$ python3 -q
>>> import numpy as np
>>> import numpy.linalg as la
>>> np.set_printoptions(precision=2, suppress=True, linewidth=140, floatmode="fixed")
>>> M = np.load("m.npy")
>>> print(M)
[[ 1  0  0  0  0]
 [-2  1  0  0  0]
 [-3 -5  1  0  0]
 [ 3  3  5  1  0]
 [ 5 -3 -3 -3  1]]
>>> U, sigma, Vt = la.svd(M)
>>> sigma.round(2) + 0
array([8.09, 7.31, 4.30, 0.83, 0.00])
>>> out = U[:, :4] @ np.diag(sigma[:4]) @ Vt[:4]
>>> np.round(la.norm(M - out) / la.norm(M), 2)
np.float64(0.0)
>>> np.round(la.norm(M - out, 2), 2), round(sigma[4], 2)
(np.float64(0.0), np.float64(0.0))
>>> la.matrix_rank(M, rtol=0.1)
np.int64(4)
>>> print([round(float(x), 2) for x in la.svd(M, compute_uv=False)[:3]])
[8.09, 7.31, 4.3]
>>> la.cond(M) > 100
np.True_
>>> out = np.array([[7, -2], [3, -5]])
>>> basis = np.kron(out, M)
>>> round(la.norm(basis, 2), 2), np.round(la.norm(out, 2) * la.norm(M, 2), 2)
(np.float64(70.49), np.float64(70.49))
>>> print(basis)
[[  7   0   0   0   0  -2   0   0   0   0]
 [-14   7   0   0   0   4  -2   0   0   0]
 [-21 -35   7   0   0   6  10  -2   0   0]
 [ 21  21  35   7   0  -6  -6 -10  -2   0]
 [ 35 -21 -21 -21   7 -10   6   6   6  -2]
 [  3   0   0   0   0  -5   0   0   0   0]
 [ -6   3   0   0   0  10  -5   0   0   0]
 [ -9 -15   3   0   0  15  25  -5   0   0]
 [  9   9  15   3   0 -15 -15 -25  -5   0]
 [ 15  -9  -9  -9   3 -25  15  15  15  -5]]
>>> m1 = np.loadtxt("test4.csv", delimiter=",")
>>> print(m1)
[[ 0.00  0.00  0.00 -2.00  0.00]
 [ 0.00  0.00  3.00  0.00  0.00]
 [ 0.00  0.00  0.00  0.00  2.00]
 [ 0.00  3.00  0.00  0.00  0.00]
 [ 0.00  0.00  0.00  0.00  0.00]]
>>> np.argsort(-la.norm(m1, axis=0).round(6), kind="stable")[:3]
array([1, 2, 3])
>>> print(la.matrix_rank(m1, rtol=0.1))
4
>>> rk = la.matrix_rank(m1)
>>> rk
np.int64(4)
>>> N = la.svd(m1)[2][rk:].T
>>> N[:, 0] / N[np.abs(N[:, 0]).round(6).argmax(), 0]
array([ 1.00, -0.00, -0.00, -0.00, -0.00])
>>> N @ N.T
array([[1.00, 0.00, 0.00, 0.00, 0.00],
       [0.00, 0.00, 0.00, 0.00, 0.00],
       [0.00, 0.00, 0.00, 0.00, 0.00],
       [0.00, 0.00, 0.00, 0.00, 0.00],
       [0.00, 0.00, 0.00, 0.00, 0.00]])
>>> U, sigma, Vt = la.svd(m1)
>>> V = Vt[:(sigma > 1e-8).sum()]
>>> rng = np.random.default_rng(12)
>>> x = m1[0] + 4 * m1[2] + rng.integers(2) * np.eye(5)[1]
>>> x
array([ 0.00,  1.00,  0.00, -2.00,  8.00])
>>> np.allclose(V.T @ V @ x, x)
True
>>> print(V.T @ V)
[[0.00 0.00 0.00 0.00 0.00]
 [0.00 1.00 0.00 0.00 0.00]
 [0.00 0.00 1.00 0.00 0.00]
 [0.00 0.00 0.00 1.00 0.00]
 [0.00 0.00 0.00 0.00 1.00]]
>>> print(round(float(la.det(m1.T)), 2))
0.0
>>> np.kron(np.eye(2, dtype=int), m1)
array([[ 0.00,  0.00,  0.00, -2.00,  0.00,  0.00,  0.00,  0.00, -0.00,  0.00],
       [ 0.00,  0.00,  3.00,  0.00,  0.00,  0.00,  0.00,  0.00,  0.00,  0.00],
       [ 0.00,  0.00,  0.00,  0.00,  2.00,  0.00,  0.00,  0.00,  0.00,  0.00],
       [ 0.00,  3.00,  0.00,  0.00,  0.00,  0.00,  0.00,  0.00,  0.00,  0.00],
       [ 0.00,  0.00,  0.00,  0.00,  0.00,  0.00,  0.00,  0.00,  0.00,  0.00],
       [ 0.00,  0.00,  0.00, -0.00,  0.00,  0.00,  0.00,  0.00, -2.00,  0.00],
       [ 0.00,  0.00,  0.00,  0.00,  0.00,  0.00,  0.00,  3.00,  0.00,  0.00],
       [ 0.00,  0.00,  0.00,  0.00,  0.00,  0.00,  0.00,  0.00,  0.00,  2.00],
       [ 0.00,  0.00,  0.00,  0.00,  0.00,  0.00,  3.00,  0.00,  0.00,  0.00],
       [ 0.00,  0.00,  0.00,  0.00,  0.00,  0.00,  0.00,  0.00,  0.00,  0.00]])
>>> np.einsum("ii->", m1)
np.float64(0.0)
>>> W0 = np.array([[0.27, -0.92, -0.4, -0.25, -0.23, 0.82],
...     [0.55, 2.28, 0.06, 3.65, -2.69, -3.04],
...     [-0.46, -0.08, -0.01, -0.01, 0.17, -1.13],
...     [0.05, 2.4, 0.81, 1.32, -0.32, -1.17],
...     [0.31, -2.95, -1.37, -0.38, -0.89, 0.71],
...     [1.15, 1.24, 0.26, 1.01, -0.93, 1.72],
...     [-0.41, 2.58, 1.17, 0.46, 0.72, -1.13],
...     [-0.6, -7.33, -2.63, -3.39, 0.58, 1.63]])
>>> np.unique(W0.round(6), axis=0).shape
(8, 6)
>>> la.lstsq(W0[:-1].T, W0[-1])[2]
np.int32(3)
>>> W0 @ la.pinv(W0) @ W0
array([[ 0.27, -0.92, -0.40, -0.25, -0.23,  0.82],
       [ 0.55,  2.28,  0.06,  3.65, -2.69, -3.04],
       [-0.46, -0.08, -0.01, -0.01,  0.17, -1.13],
       [ 0.05,  2.40,  0.81,  1.32, -0.32, -1.17],
       [ 0.31, -2.95, -1.37, -0.38, -0.89,  0.71],
       [ 1.15,  1.24,  0.26,  1.01, -0.93,  1.72],
       [-0.41,  2.58,  1.17,  0.46,  0.72, -1.13],
       [-0.60, -7.33, -2.63, -3.39,  0.58,  1.63]])
>>> print(np.abs(np.diag(la.qr(W0)[1])) > 1e-9)
[ True  True  True False False False]
>>> def softmax(z):
...     e = np.exp(z - z.max(axis=-1, keepdims=True))
...     return e / e.sum(axis=-1, keepdims=True)
... 
>>> softmax(m1[2])
array([0.09, 0.09, 0.09, 0.09, 0.65])
>>> softmax(m1[2] + -1)
array([0.09, 0.09, 0.09, 0.09, 0.65])
>>> scores = m1 @ m1.T / np.sqrt(5)
>>> softmax(scores)[2] @ m1
array([ 0.00,  0.30,  0.30, -0.20,  1.20])
>>> softmax(scores + np.triu(np.full(scores.shape, -np.inf), 1))
array([[1.00, 0.00, 0.00, 0.00, 0.00],
       [0.02, 0.98, 0.00, 0.00, 0.00],
       [0.13, 0.13, 0.75, 0.00, 0.00],
       [0.02, 0.02, 0.02, 0.95, 0.00],
       [0.20, 0.20, 0.20, 0.20, 0.20]])
>>> U, sigma, Vt = la.svd(W0)
>>> sigma.round(2) + 0
array([11.17,  4.37,  3.19,  0.00,  0.00,  0.00])
>>> out = U[:, :3] @ np.diag(sigma[:3]) @ Vt[:3]
>>> round(la.norm(W0 - out, 2), 2), round(sigma[3], 2)
(np.float64(0.0), np.float64(0.0))
>>> out
array([[ 0.27, -0.92, -0.40, -0.25, -0.23,  0.82],
       [ 0.55,  2.28,  0.06,  3.65, -2.69, -3.04],
       [-0.46, -0.08, -0.01, -0.01,  0.17, -1.13],
       [ 0.05,  2.40,  0.81,  1.32, -0.32, -1.17],
       [ 0.31, -2.95, -1.37, -0.38, -0.89,  0.71],
       [ 1.15,  1.24,  0.26,  1.01, -0.93,  1.72],
       [-0.41,  2.58,  1.17,  0.46,  0.72, -1.13],
       [-0.60, -7.33, -2.63, -3.39,  0.58,  1.63]])
>>> rk = la.matrix_rank(W0)
>>> rk
np.int64(3)
>>> N = la.svd(W0)[2][rk:].T
>>> print(N.shape)
(6, 3)
>>> U, sigma, Vt = la.svd(m1)
>>> sigma
array([3.00, 3.00, 2.00, 2.00, 0.00])
>>> out = U[:, :4] @ np.diag(sigma[:4]) @ Vt[:4]
>>> np.round(la.norm(m1 - out, 2), 2), sigma[4]
(np.float64(0.0), np.float64(0.0))
>>> np.abs(m1 - out).max()
np.float64(0.0)
>>> data = np.load("dump.npy")
>>> data
array([[ 2,  0,  0,  0,  0,  0,  0,  0,  0,  0,  0,  0,  0],
       [ 0, -2,  0,  0,  0,  0,  0,  0,  0,  0,  0,  0,  0],
       [ 0,  0,  0,  0,  0,  0,  0,  0,  0,  0,  0,  0,  0],
       [ 0,  0,  0, -2,  0,  0,  0,  0,  0,  0,  0,  0,  0],
       [ 0,  0,  0,  0,  1,  0,  0,  0,  0,  0,  0,  0,  0],
       [ 0,  0,  0,  0,  0,  0,  0,  0,  0,  0,  0,  0,  0],
       [ 0,  0,  0,  0,  0,  0,  1,  0,  0,  0,  0,  0,  0],
       [ 0,  0,  0,  0,  0,  0,  0, -2,  0,  0,  0,  0,  0],
       [ 0,  0,  0,  0,  0,  0,  0,  0,  0,  0,  0,  0,  0],
       [ 0,  0,  0,  0,  0,  0,  0,  0,  0,  2,  0,  0,  0],
       [ 0,  0,  0,  0,  0,  0,  0,  0,  0,  0, -2,  0,  0],
       [ 0,  0,  0,  0,  0,  0,  0,  0,  0,  0,  0, -2,  0],
       [ 0,  0,  0,  0,  0,  0,  0,  0,  0,  0,  0,  0, -1]])
>>> la.norm(data, axis=0)
array([2.00, 2.00, 0.00, 2.00, 1.00, 0.00, 1.00, 2.00, 0.00, 2.00, 2.00, 2.00, 1.00])
>>> [int(la.matrix_rank(la.matrix_power(data, p))) for p in range(1, 14)]
[10, 10, 10, 10, 10, 10, 10, 10, 10, 10, 10, 10, 10]
>>> np.sort(la.eigvals(data))
array([-2.00, -2.00, -2.00, -2.00, -2.00, -1.00,  0.00,  0.00,  0.00,  1.00,  1.00,  2.00,  2.00])
>>> np.prod(np.diag(data)), np.round(la.det(data), 2)
(np.int64(0), np.float64(0.0))
>>> U, sigma = la.svd(data)
Traceback (most recent call last):
  File "<python-input-67>", line 1, in <module>
    U, sigma = la.svd(data)
    ^^^^^^^^
ValueError: too many values to unpack (expected 2)
>>> U, sigma, Vt = la.svd(data, full_matrices=False)
>>> (sigma > 1e-8).sum()
np.int64(10)
>>> sigma
array([2.00, 2.00, 2.00, 2.00, 2.00, 2.00, 2.00, 1.00, 1.00, 1.00, 0.00, 0.00, 0.00])
>>> U.shape, sigma.shape, Vt.shape
((13, 13), (13,), (13, 13))
>>> print(sigma / sigma[0])
[1.00 1.00 1.00 1.00 1.00 1.00 1.00 0.50 0.50 0.50 0.00 0.00 0.00]
>>> w, V = la.eigh(data)
>>> np.unique(w.round(6) + 0, return_counts=True)[1]
array([5, 1, 3, 2, 2])
>>> print(w)
[-2.00 -2.00 -2.00 -2.00 -2.00 -1.00  0.00  0.00  0.00  1.00  1.00  2.00  2.00]
>>> w.sum(), np.trace(data)
(np.float64(-5.0), np.int64(-5))
>>> la.eigvalsh(data + 3 * np.eye(13))
array([1.00, 1.00, 1.00, 1.00, 1.00, 2.00, 3.00, 3.00, 3.00, 4.00, 4.00, 5.00, 5.00])
>>> la.eigvalsh(data @ data)
array([0.00, 0.00, 0.00, 1.00, 1.00, 1.00, 4.00, 4.00, 4.00, 4.00, 4.00, 4.00, 4.00])
>>> arr = np.array([[1, 0, 0, 0, 0],
...     [0, 0, 0, 0, 1],
...     [0, 1, 0, 0, 0],
...     [0, 0, 1, 0, 0],
...     [0, 0, 0, 1, 0]])
>>> arr
array([[1, 0, 0, 0, 0],
       [0, 0, 0, 0, 1],
       [0, 1, 0, 0, 0],
       [0, 0, 1, 0, 0],
       [0, 0, 0, 1, 0]])
>>> q, V = la.qr(arr[:, :2])[0], la.qr(arr[:, 2:])[0]
>>> sigma = la.svd(q.T @ V, compute_uv=False)
>>> print((sigma > 0.9).sum())
0
